In [1]: import numpy as np

In [2]: from numpy import linalg as LA

In [3]: np.set_printoptions(suppress=True, linewidth=100)

In [4]: rng = np.random.default_rng(6298)

In [5]: F = np.triu(rng.random((5, 5)) < 0.5, 1).astype(int)

In [6]: F = F + F.T

In [7]: F
Out[7]: 
array([[0, 0, 0, 0, 1],
       [0, 0, 1, 1, 1],
       [0, 1, 0, 0, 0],
       [0, 1, 0, 0, 1],
       [1, 1, 0, 1, 0]])

In [8]: # rank 4

In [9]: np.round(np.sort(np.abs(LA.eigvals(F))), 2) + 0
Out[9]: array([0.  , 0.62, 1.3 , 1.62, 2.3 ])

In [10]: print(F @ F)
[[1 1 0 1 0]
 [1 3 0 1 1]
 [0 0 1 1 1]
 [1 1 1 2 1]
 [0 1 1 1 3]]

In [11]: np.allclose(F, F.T)
Out[11]: True

In [12]: LA.matrix_power(F, 2)
Out[12]: 
array([[1, 1, 0, 1, 0],
       [1, 3, 0, 1, 1],
       [0, 0, 1, 1, 1],
       [1, 1, 1, 2, 1],
       [0, 1, 1, 1, 3]])

In [13]: np.round(LA.det(F), 2)
Out[13]: np.float64(0.0)

In [14]: print((F + F.T) / 2)
[[0. 0. 0. 0. 1.]
 [0. 0. 1. 1. 1.]
 [0. 1. 0. 0. 0.]
 [0. 1. 0. 0. 1.]
 [1. 1. 0. 1. 0.]]

In [15]: w, vecs = LA.eigh(F)

In [16]: np.round(LA.svd(F, compute_uv=False), 2) + 0
Out[16]: array([2.3 , 1.62, 1.3 , 0.62, 0.  ])

In [17]: w.round(2) + 0
Out[17]: array([-1.62, -1.3 ,  0.  ,  0.62,  2.3 ])

In [18]: np.round(vecs.T @ vecs, 2) + 0
Out[18]: 
array([[1., 0., 0., 0., 0.],
       [0., 1., 0., 0., 0.],
       [0., 0., 1., 0., 0.],
       [0., 0., 0., 1., 0.],
       [0., 0., 0., 0., 1.]])

In [19]: np.round(np.abs(vecs[:, -1]), 2)
Out[19]: array([0.25, 0.57, 0.25, 0.49, 0.57])

In [20]: np.round(LA.eigvalsh(F @ F), 2) + 0
Out[20]: array([0.  , 0.38, 1.7 , 2.62, 5.3 ])

In [21]: (w > 1e-8).sum(), (w < -1e-8).sum()
Out[21]: (np.int64(2), np.int64(2))

In [22]: np.round(vecs.T @ F @ vecs, 2) + 0
Out[22]: 
array([[-1.62,  0.  ,  0.  ,  0.  ,  0.  ],
       [ 0.  , -1.3 ,  0.  ,  0.  ,  0.  ],
       [ 0.  ,  0.  ,  0.  ,  0.  ,  0.  ],
       [ 0.  ,  0.  ,  0.  ,  0.62,  0.  ],
       [ 0.  ,  0.  ,  0.  ,  0.  ,  2.3 ]])

In [23]: T = np.stack([F, 4 * F, F[::-1]])

In [24]: print(T.sum(axis=0))
[[1 1 0 1 5]
 [0 1 5 5 6]
 [0 6 0 0 0]
 [0 5 1 1 6]
 [5 5 0 5 1]]

In [25]: print(np.round(LA.det(T), 2))
[0. 0. 0.]

In [26]: np.einsum("bij,cij->bc", T, T)
Out[26]: 
array([[ 10,  40,   3],
       [ 40, 160,  12],
       [  3,  12,  10]])

In [27]: np.round(LA.norm(T, axis=(1, 2)), 2)
Out[27]: array([ 3.16, 12.65,  3.16])

In [28]: (T @ F.T).shape
Out[28]: (3, 5, 5)

In [29]: Uu, sig, Vt = LA.svd(F)

In [30]: vecs = Vt[:(sig > 1e-8).sum()]

In [31]: x = F[3] + -2 * F[2] + rng.integers(2) * np.eye(5)[1]

In [32]: x
Out[32]: array([ 0., -1.,  0.,  0.,  1.])

In [33]: np.allclose(vecs.T @ vecs @ x, x)
Out[33]: True

In [34]: LA.matrix_rank(np.vstack([F, x]))
Out[34]: np.int64(4)

In [35]: def softmax(z):
    ...:     e = np.exp(z - z.max(axis=-1, keepdims=True))
    ...:     return e / e.sum(axis=-1, keepdims=True)
    ...: 

In [36]: np.round(softmax(F).sum(axis=1), 2)
Out[36]: array([1., 1., 1., 1., 1.])

In [37]: np.round(softmax(10 * F[1]), 2) + 0
Out[37]: array([0.  , 0.  , 0.33, 0.33, 0.33])

In [38]: S = F @ F.T / np.sqrt(5)

In [39]: np.round(softmax(S + np.triu(np.full(S.shape, -np.inf), 1)), 2)
Out[39]: 
array([[1.  , 0.  , 0.  , 0.  , 0.  ],
       [0.29, 0.71, 0.  , 0.  , 0.  ],
       [0.28, 0.28, 0.44, 0.  , 0.  ],
       [0.22, 0.22, 0.22, 0.34, 0.  ],
       [0.11, 0.16, 0.16, 0.16, 0.4 ]])

In [40]: np.round(softmax(S)[1] @ F, 2)
Out[40]: array([0.16, 0.43, 0.4 , 0.57, 0.73])

In [41]: np.round(softmax(S), 2)
Out[41]: 
array([[0.23, 0.23, 0.15, 0.23, 0.15],
       [0.16, 0.4 , 0.11, 0.16, 0.16],
       [0.15, 0.15, 0.23, 0.23, 0.23],
       [0.18, 0.18, 0.18, 0.28, 0.18],
       [0.11, 0.16, 0.16, 0.16, 0.4 ]])

In [42]: arr = np.load("test0.npy")

In [43]: arr
Out[43]: 
array([[ 8,  0,  0,  0,  0,  0,  0],
       [ 0, 20,  0, 12, 23,  7,  6],
       [ 2, 14,  0,  7, 17,  6,  5],
       [ 6,  0,  0,  0,  0,  1,  0],
       [ 5,  0,  0,  0,  0,  0,  0],
       [10,  9,  0,  1, 12,  7,  6],
       [ 8,  0,  0,  0,  2,  3,  2],
       [ 2,  2,  0,  0,  5,  2,  1],
       [ 0,  0, 26,  0,  0,  0,  0],
       [ 8,  0,  0,  0,  0,  0,  0],
       [ 0,  0, 10,  0,  0,  0,  0],
       [ 8,  0,  0,  0,  0,  0,  0],
       [ 0, 11,  4,  7, 14,  3,  2],
       [ 1,  0, 12,  0,  0,  0,  0],
       [10,  0,  0,  0,  0,  0,  0],
       [ 5,  0,  0,  0,  0,  0,  0],
       [ 6,  0,  0,  0,  0,  0,  0],
       [ 3,  0,  6,  0,  0,  0,  0],
       [ 0,  0, 28,  0,  0,  0,  0],
       [ 0, 12,  6,  8, 15,  3,  2],
       [ 8,  5,  0,  0,  8,  5,  4],
       [ 7,  0,  0,  0,  0,  0,  0],
       [ 6, 19,  0,  9, 22,  9,  8],
       [ 9,  0,  0,  0,  0,  1,  0],
       [ 9, 13,  0,  4, 16,  8,  7],
       [ 0, 20,  6, 14, 23,  5,  4],
       [ 6,  0,  0,  0,  0,  0,  0],
       [ 0,  0, 16,  0,  0,  0,  0],
       [ 6,  4,  0,  0,  7,  4,  3],
       [ 0,  0, 24,  0,  0,  0,  0]])

In [44]: Xs = arr - arr.mean(axis=0)

In [45]: Uu, sig, Vt = LA.svd(Xs, full_matrices=False)

In [46]: print(np.abs(Vt[0]).argmax())
4

In [47]: np.round(Xs.mean(axis=0), 2) + 0
Out[47]: array([0., 0., 0., 0., 0., 0., 0.])

In [48]: np.round(sig ** 2 / (sig ** 2).sum(), 2) + 0
Out[48]: array([0.64, 0.32, 0.03, 0.01, 0.  , 0.  , 0.  ])

In [49]: lab = arr[:, 4] > np.median(arr[:, 4])

In [50]: f = arr[lab].mean(axis=0) - arr[~lab].mean(axis=0)

In [51]: print(lab.astype(int))
[0 1 1 0 0 1 1 1 0 0 0 0 1 0 0 0 0 0 0 1 1 0 1 0 1 1 0 0 1 0]

In [52]: print(((arr - arr.mean(axis=0)) @ f > 0).astype(int))
[0 1 1 0 0 1 0 0 0 0 0 0 1 0 0 0 0 0 0 1 1 0 1 0 1 1 0 0 1 0]

In [53]: C = arr[[11, 24]].astype(float)

In [54]: for _ in range(6):
    ...:     lab = LA.norm(arr[:, None] - C, axis=-1).argmin(axis=1)
    ...:     C = np.array([arr[lab == j].mean(axis=0) for j in range(2)])
    ...: 

In [55]: lab
Out[55]: array([0, 1, 1, 0, 0, 1, 0, 0, 0, 0, 0, 0, 1, 0, 0, 0, 0, 0, 0, 1, 0, 0, 1, 0, 1, 1, 0, 0, 0, 0])

In [56]: np.abs(C[1] - C[0]).argmax()
Out[56]: np.int64(4)

In [57]: np.round(C[1] - C[0], 2)
Out[57]: array([-1.44, 14.25, -3.55,  7.75, 16.75,  5.27,  4.55])

In [58]: np.bincount(lab)
Out[58]: array([22,  8])

In [59]: print(C.round(2))
[[ 4.82  0.5   5.55  0.    1.    0.73  0.45]
 [ 3.38 14.75  2.    7.75 17.75  6.    5.  ]]

In [60]: theta = np.radians(45)

In [61]: R = np.eye(7)

In [62]: R[6, 6] = R[2, 2] = np.cos(theta)

In [63]: R[6, 2], R[2, 6] = -np.sin(theta), np.sin(theta)

In [64]: R.round(2)
Out[64]: 
array([[ 1.  ,  0.  ,  0.  ,  0.  ,  0.  ,  0.  ,  0.  ],
       [ 0.  ,  1.  ,  0.  ,  0.  ,  0.  ,  0.  ,  0.  ],
       [ 0.  ,  0.  ,  0.71,  0.  ,  0.  ,  0.  ,  0.71],
       [ 0.  ,  0.  ,  0.  ,  1.  ,  0.  ,  0.  ,  0.  ],
       [ 0.  ,  0.  ,  0.  ,  0.  ,  1.  ,  0.  ,  0.  ],
       [ 0.  ,  0.  ,  0.  ,  0.  ,  0.  ,  1.  ,  0.  ],
       [ 0.  ,  0.  , -0.71,  0.  ,  0.  ,  0.  ,  0.71]])

In [65]: out = C @ R.T

In [66]: round(float(LA.det(R)), 2), np.round(np.trace(R), 2)
Out[66]: (1.0, np.float64(6.41))

In [67]: J = np.loadtxt("m.csv", delimiter=",")

In [68]: J
Out[68]: 
array([[0., 0., 0., 0., 0., 2., 1.],
       [1., 0., 0., 0., 0., 0., 2.],
       [2., 1., 0., 0., 0., 0., 0.],
       [0., 2., 1., 0., 0., 0., 0.],
       [0., 0., 2., 1., 0., 0., 0.],
       [0., 0., 0., 2., 1., 0., 0.],
       [0., 0., 0., 0., 2., 1., 0.]])

In [69]: np.round(np.fft.fft(J[0]), 2)
Out[69]: array([ 3.  +0.j  ,  0.18+2.73j, -2.02+0.11j,  0.35-1.13j,  0.35+1.13j, -2.02-0.11j,  0.18-2.73j])

In [70]: J @ np.ones(7)
Out[70]: array([3., 3., 3., 3., 3., 3., 3.])

In [71]: np.round(np.sort(np.abs(np.fft.fft(J[0]))), 2), np.round(np.sort(LA.svd(J, compute_uv=False)), 2)
Out[71]: 
(array([1.18, 1.18, 2.03, 2.03, 2.74, 2.74, 3.  ]),
 array([1.18, 1.18, 2.03, 2.03, 2.74, 2.74, 3.  ]))

In [72]: feats = np.array([[2.1, 0.2, -0.1],
    ...:     [-0.4, 0.7, -0.9],
    ...:     [0.2, -0.7, -1.5],
    ...:     [-0.9, 0.5, -1.0],
    ...:     [-1.0, -0.9, 0.0],
    ...:     [1.6, -0.8, 1.3],
    ...:     [1.8, 0.1, 0.4],
    ...:     [-1.5, -0.6, -0.1],
    ...:     [1.5, 0.1, 1.7],
    ...:     [1.4, -0.4, -0.2],
    ...:     [0.1, -0.3, 1.2],
    ...:     [-1.5, -0.6, 0.7],
    ...:     [-1.8, 1.8, -0.7],
    ...:     [-1.1, 0.6, 0.8],
    ...:     [-0.2, -0.5, -1.0],
    ...:     [0.0, 0.4, 1.0],
    ...:     [0.9, -0.8, 0.1],
    ...:     [2.0, 0.6, -1.1],
    ...:     [0.6, -1.1, 0.1],
    ...:     [0.4, -0.7, 0.7],
    ...:     [-0.3, 0.5, -0.7],
    ...:     [-0.8, -1.1, 0.7],
    ...:     [-0.8, -0.2, 0.5]])

In [73]: feats[8] *= 20

In [74]: feats
Out[74]: 
array([[ 2.1,  0.2, -0.1],
       [-0.4,  0.7, -0.9],
       [ 0.2, -0.7, -1.5],
       [-0.9,  0.5, -1. ],
       [-1. , -0.9,  0. ],
       [ 1.6, -0.8,  1.3],
       [ 1.8,  0.1,  0.4],
       [-1.5, -0.6, -0.1],
       [30. ,  2. , 34. ],
       [ 1.4, -0.4, -0.2],
       [ 0.1, -0.3,  1.2],
       [-1.5, -0.6,  0.7],
       [-1.8,  1.8, -0.7],
       [-1.1,  0.6,  0.8],
       [-0.2, -0.5, -1. ],
       [ 0. ,  0.4,  1. ],
       [ 0.9, -0.8,  0.1],
       [ 2. ,  0.6, -1.1],
       [ 0.6, -1.1,  0.1],
       [ 0.4, -0.7,  0.7],
       [-0.3,  0.5, -0.7],
       [-0.8, -1.1,  0.7],
       [-0.8, -0.2,  0.5]])

In [75]: # row 8 dominates

In [76]: Xs = feats - feats.mean(axis=0)

In [77]: vecs = LA.svd(Xs)[2][:1]

In [78]: out = Xs - Xs @ vecs.T @ vecs

In [79]: round(LA.norm(out) / LA.norm(Xs), 2)
Out[79]: np.float64(0.13)
